$ ipython --no-banner

In [1]: import numpy as np

In [2]: np.set_printoptions(suppress=True, linewidth=160)

In [3]: def tidy(a):
   ...:     return np.round(a, 2) + 0
   ...: 

In [4]: W0 = np.load("mat.npy")

In [5]: print(W0)
[[ 3  4  5  6  7  8  9]
 [10 11 12 13 14 15 16]
 [17 18 19 20 21 22 23]
 [24 25 26 27 28 29 30]]

In [6]: th = np.radians(180)

In [7]: r_ = np.eye(7)

In [8]: r_[4, 4] = r_[6, 6] = np.cos(th)

In [9]: r_[4, 6], r_[6, 4] = -np.sin(th), np.sin(th)

In [10]: print(tidy(r_))
[[ 1.  0.  0.  0.  0.  0.  0.]
 [ 0.  1.  0.  0.  0.  0.  0.]
 [ 0.  0.  1.  0.  0.  0.  0.]
 [ 0.  0.  0.  1.  0.  0.  0.]
 [ 0.  0.  0.  0. -1.  0.  0.]
 [ 0.  0.  0.  0.  0.  1.  0.]
 [ 0.  0.  0.  0.  0.  0. -1.]]

In [11]: B = W0 @ r_.T

In [12]: print(np.allclose(np.linalg.norm(W0, axis=1), np.linalg.norm(B, axis=1)))
True

In [13]: print(np.allclose(W0 @ W0.T, B @ B.T))
True

In [14]: print(tidy(B))
[[  3.   4.   5.   6.  -7.   8.  -9.]
 [ 10.  11.  12.  13. -14.  15. -16.]
 [ 17.  18.  19.  20. -21.  22. -23.]
 [ 24.  25.  26.  27. -28.  29. -30.]]

In [15]: print(tidy(np.linalg.svd(W0, compute_uv=False)), tidy(np.linalg.svd(B, compute_uv=False)))
[97.11  4.51  0.    0.  ] [97.11  4.51  0.    0.  ]

In [16]: print(np.abs(B - W0).max(axis=0))
[ 0.  0.  0.  0. 56.  0. 60.]

In [17]: X = np.load("m.npy")

In [18]: print(X)
[[3 1 0]
 [0 3 1]
 [1 0 3]]

In [19]: th = np.radians(135)

In [20]: r_ = np.eye(3)

In [21]: r_[1, 1] = r_[0, 0] = np.cos(th)

In [22]: r_[1, 0], r_[0, 1] = -np.sin(th), np.sin(th)

In [23]: print(tidy(r_))
[[-0.71  0.71  0.  ]
 [-0.71 -0.71  0.  ]
 [ 0.    0.    1.  ]]

In [24]: B = X @ r_.T

In [25]: print(np.allclose(np.linalg.norm(X, axis=1), np.linalg.norm(B, axis=1)))
True

In [26]: rng = np.random.default_rng(110698)

In [27]: labels = rng.permutation(3)

In [28]: B = r_[:, labels] * rng.choice([-1, 1], 3)

In [29]: print(tidy(B))
[[ 0.   -0.71 -0.71]
 [ 0.    0.71 -0.71]
 [-1.    0.    0.  ]]

In [30]: left, _, VT = np.linalg.svd(r_.T @ B)

In [31]: print(labels)
[2 1 0]

In [32]: print(tidy(np.linalg.lstsq(r_, B)[0]))
[[ 0.  0.  1.]
 [ 0. -1.  0.]
 [-1.  0.  0.]]

In [33]: print(tidy(left @ VT))
[[ 0.  0.  1.]
 [ 0. -1.  0.]
 [-1.  0.  0.]]

In [34]: print(np.kron(np.eye(2, dtype=int), X))
[[3 1 0 0 0 0]
 [0 3 1 0 0 0]
 [1 0 3 0 0 0]
 [0 0 0 3 1 0]
 [0 0 0 0 3 1]
 [0 0 0 1 0 3]]

In [35]: print(tidy(np.linalg.det(X[::-1])))
-28.0

In [36]: print(tidy(np.poly(X)))
[  1.  -9.  27. -28.]

In [37]: print(np.einsum("ij,ji->", X, X))
27

In [38]: print(tidy(np.linalg.det(2 * X)), tidy(np.linalg.det(X)))
224.0 28.0

In [39]: print(tidy(np.linalg.eigvals(X).sum().real))
9.0

In [40]: print(tidy(np.linalg.eigvals(X)))
[2.5+0.87j 2.5-0.87j 4. +0.j  ]

In [41]: print(tidy(np.fft.fft(X[0])))
[4. +0.j   2.5-0.87j 2.5+0.87j]

In [42]: print(X @ np.ones(3))
[4. 4. 4.]

In [43]: x0 = np.array([-1, -4, 6])

In [44]: print((X @ x0).argmax())
2

In [45]: print(X @ x0)
[-7 -6 17]

In [46]: print((X * x0).sum(axis=1))
[-7 -6 17]

In [47]: E = np.array([[-3, -4, 5, -5, -3],
    ...:     [-2, -3, 0, 3, 5],
    ...:     [3, -2, -2, 3, 3],
    ...:     [-4, 2, -3, -1, -4],
    ...:     [4, 5, 2, -1, 0],
    ...:     [4, 0, -5, -3, -3]])

In [48]: E[-1] = E[0] + 5 * E[1]

In [49]: print(E)
[[ -3  -4   5  -5  -3]
 [ -2  -3   0   3   5]
 [  3  -2  -2   3   3]
 [ -4   2  -3  -1  -4]
 [  4   5   2  -1   0]
 [-13 -19   5  10  22]]

In [50]: O, r_ = np.linalg.qr(E)

In [51]: print(np.trace(O @ O.T))
5.0

In [52]: print(tidy(O.T @ O))
[[1. 0. 0. 0. 0.]
 [0. 1. 0. 0. 0.]
 [0. 0. 1. 0. 0.]
 [0. 0. 0. 1. 0.]
 [0. 0. 0. 0. 1.]]

In [53]: print(np.allclose(r_.T @ r_, E.T @ E))
True

In [54]: print(tidy(abs(r_[0, 0])), tidy(np.linalg.norm(E[:, 0])))
14.93 14.93

In [55]: print(tidy(O @ r_))
[[ -3.  -4.   5.  -5.  -3.]
 [ -2.  -3.   0.   3.   5.]
 [  3.  -2.  -2.   3.   3.]
 [ -4.   2.  -3.  -1.  -4.]
 [  4.   5.   2.  -1.   0.]
 [-13. -19.   5.  10.  22.]]

In [56]: print(tidy(np.abs(np.diag(r_))))
[14.93  9.47  6.28  5.6   0.3 ]

In [57]: T = np.stack([E, 5 * E, E[::-1]])

In [58]: print(np.linalg.matrix_rank(T))
[5 5 5]

In [59]: print((T @ E.T).shape)
(3, 6, 6)

In [60]: B = np.c_[E[:, :4] @ np.array([[5, 0, 2, 2], [5, 2, 0, 2], [0, 4, 5, 5], [1, 0, 2, 2]]), np.array([8, 1, 5, 0, 0, 2])]

In [61]: print(B)
[[ -40   12    9    1    8]
 [ -22   -6    2   -4    1]
 [   8  -12    2   -2    5]
 [ -11   -8  -25  -21    0]
 [  44   18   16   26    0]
 [-150  -18   19  -19    2]]

In [62]: print(tidy(np.linalg.norm(B - E @ np.linalg.lstsq(E, B)[0], axis=0)))
[0.   0.   0.   0.   2.12]

In [63]: print(tidy(np.linalg.norm(np.linalg.qr(E)[0].T @ B, axis=0) ** 2 / ((B ** 2).sum(axis=0) + 1e-12)))
[1.   1.   1.   1.   0.95]

In [64]: print(np.linalg.matrix_rank(B))
5

In [65]: print(np.linalg.matrix_rank(np.c_[E, B]))
6

In [66]: print(tidy(np.linalg.norm(E, axis=1)))
[ 9.17  6.86  5.92  6.78  6.78 33.75]

In [67]: print(tidy(np.linalg.norm(E[3], 1)), tidy(np.linalg.norm(E[3], np.inf)))
14.0 4.0

In [68]: print(tidy(np.linalg.norm(E, axis=0)))
[14.93 20.47  8.19 12.04 23.3 ]

In [69]: m1 = np.loadtxt("test1.csv", delimiter=",")

In [70]: print(m1)
[[ -8.  12.   1.   3.]
 [ 12. -18.  -5.   0.]
 [  1.  -5. -10.  15.]
 [  3.   0.  15.   8.]]

In [71]: r0 = np.array([5, 5, 2, 3])

In [72]: B = m1 + np.outer(r0, np.eye(4)[1])

In [73]: print(tidy(np.linalg.det(B) / np.linalg.det(m1)), tidy(1 + np.linalg.solve(m1, r0)[1]))
10.75 10.75

In [74]: print(B)
[[ -8.  17.   1.   3.]
 [ 12. -13.  -5.   0.]
 [  1.  -3. -10.  15.]
 [  3.   3.  15.   8.]]

In [75]: print(np.linalg.matrix_rank(np.linalg.inv(B) - np.linalg.inv(m1), tol=1e-8))
1
